$ ipython --no-banner

In [1]: import numpy as np

In [2]: np.set_printoptions(precision=1, suppress=True, linewidth=200, legacy="1.25")

In [3]: def rnd(a):
   ...:     return np.round(a, 1) + 0
   ...: 

In [4]: Y = np.array([[1, 0, -1], [-2, 0, -1], [1, 1, -1]])

In [5]: m1 = np.triu(Y, 1)

In [6]: print(m1)
[[ 0  0 -1]
 [ 0  0 -1]
 [ 0  0  0]]

In [7]: print(rnd(np.linalg.svd(m1, compute_uv=False)))
[1.4 0.  0. ]

In [8]: m1[:, 0] @ m1[:, 2]
Out[8]: 0

In [9]: print(rnd(np.linalg.norm(m1, axis=0)))
[0.  0.  1.4]

In [10]: np.linalg.matrix_rank(m1, rtol=0.1)
Out[10]: 1

In [11]: rnd(np.linalg.norm(m1, 2) / np.linalg.norm(m1))
Out[11]: 1.0

In [12]: np.linalg.cond(m1) > 100
Out[12]: True

In [13]: [round(float(x), 1) for x in np.linalg.svd(m1, compute_uv=False)[:3]]
Out[13]: [1.4, 0.0, 0.0]

In [14]: left, sigma, Vt = np.linalg.svd(m1)

In [15]: vecs = Vt[:(sigma > 1e-8).sum()]

In [16]: rng = np.random.default_rng(11)

In [17]: x = m1[0] + 4 * m1[2] + rng.integers(2) * np.eye(3)[0]

In [18]: x
Out[18]: array([ 0.,  0., -1.])

In [19]: rnd(np.diag(vecs.T @ vecs))
Out[19]: array([0., 0., 1.])

In [20]: rnd(np.linalg.norm(x - vecs.T @ vecs @ x))
Out[20]: 0.0

In [21]: rnd(vecs.T @ vecs)
Out[21]: 
array([[0., 0., 0.],
       [0., 0., 0.],
       [0., 0., 1.]])

In [22]: np.allclose(vecs.T @ vecs @ x, x)
Out[22]: True

In [23]: np.linalg.matrix_rank(np.vstack([m1, x]))
Out[23]: 1

In [24]: X = np.load("block17.npy")

In [25]: X
Out[25]: 
array([[1. , 0.2, 0. ],
       [0.2, 1. , 0.2],
       [0. , 0.2, 1. ]])

In [26]: low = np.linalg.cholesky(X)

In [27]: rnd(np.diag(low) ** 2)
Out[27]: array([1., 1., 1.])

In [28]: rnd(np.prod(np.diag(low)) ** 2), rnd(np.linalg.det(X))
Out[28]: (0.9, 0.9)

In [29]: np.linalg.eigvalsh(X).min() > 0
Out[29]: True

In [30]: rnd(low @ low.T)
Out[30]: 
array([[1. , 0.2, 0. ],
       [0.2, 1. , 0.2],
       [0. , 0.2, 1. ]])

In [31]: rnd(low)
Out[31]: 
array([[1. , 0. , 0. ],
       [0.2, 1. , 0. ],
       [0. , 0.2, 1. ]])

In [32]: labels = rng.permutation(3)

In [33]: labels
Out[33]: array([2, 1, 0])

In [34]: Y = low[labels][:, labels]

In [35]: rnd(Y)
Out[35]: 
array([[1. , 0.2, 0. ],
       [0. , 1. , 0.2],
       [0. , 0. , 1. ]])

In [36]: np.allclose(Y, low)
Out[36]: False

In [37]: K = np.array([[9, -2, 8], [0, -3, 3], [0, 0, 3]])

In [38]: w, vecs = np.linalg.eigh(X)

In [39]: x = np.array([-2, 2, -1])

In [40]: np.abs(X).sum(axis=1).max(), rnd(np.abs(w).max())
Out[40]: (1.4, 1.3)

In [41]: rnd(np.linalg.eigvalsh(X[1:, 1:]))
Out[41]: array([0.8, 1.2])

In [42]: rnd(x @ X @ x / (x @ x)), rnd(w[0]), rnd(w[-1])
Out[42]: (0.7, 0.7, 1.3)
